$ python3 -q
>>> import numpy as np
>>> from numpy import linalg as LA
>>> np.set_printoptions(precision=1, suppress=True, linewidth=160)
>>> feats = np.minimum.outer(np.arange(1, 5), np.arange(1, 5)) * 2
>>> feats
array([[2, 2, 2, 2],
       [2, 4, 4, 4],
       [2, 4, 6, 6],
       [2, 4, 6, 8]])
>>> x = np.array([2, 0, 4, 2])
>>> y = feats @ x
>>> c, lr = np.zeros(4), 1 / LA.norm(feats, 2) ** 2
>>> for i in range(5):
...     c -= lr * feats.T @ (feats @ c - y)
...     if i % 1 == 0: print(i, round(LA.norm(feats @ c - y), 1))
... 
0 1.5
1 1.5
2 1.5
3 1.5
4 1.5
>>> round(LA.cond(feats), 1)
np.float64(29.3)
>>> out = feats[0, 0] * feats[1:] - np.outer(feats[1:, 0], feats[0])
>>> out
array([[ 0,  4,  4,  4],
       [ 0,  4,  8,  8],
       [ 0,  4,  8, 12]])
>>> np.flatnonzero(~out.round(6).any(axis=1))
array([], dtype=int64)
>>> LA.matrix_rank(out), LA.matrix_rank(feats)
(np.int64(3), np.int64(4))
>>> x = np.array([2, 9, 0, 1])
>>> (out * x).sum(axis=1)
array([40, 44, 48])
>>> LA.norm(out @ x) <= LA.norm(out, 2) * LA.norm(x) + 1e-9
np.True_
>>> out @ np.ones(4)
array([12., 20., 24.])
>>> out * x
array([[ 0, 36,  0,  4],
       [ 0, 36,  0,  8],
       [ 0, 36,  0, 12]])
>>> W1 = np.array([[1, 0], [4, 3], [3, 3], [5, 0]])
>>> c = np.array([-6, 5])
>>> H = np.maximum(feats @ W1 + c, 0)
>>> (H > 0).astype(int)
array([[1, 1],
       [1, 1],
       [1, 1],
       [1, 1]])
>>> cent = np.array([[5, 0], [4, 6]])
>>> W1 @ cent
array([[ 5,  0],
       [32, 18],
       [27, 18],
       [25,  0]])
>>> H @ cent
array([[168, 102],
       [336, 174],
       [440, 210],
       [490, 210]])
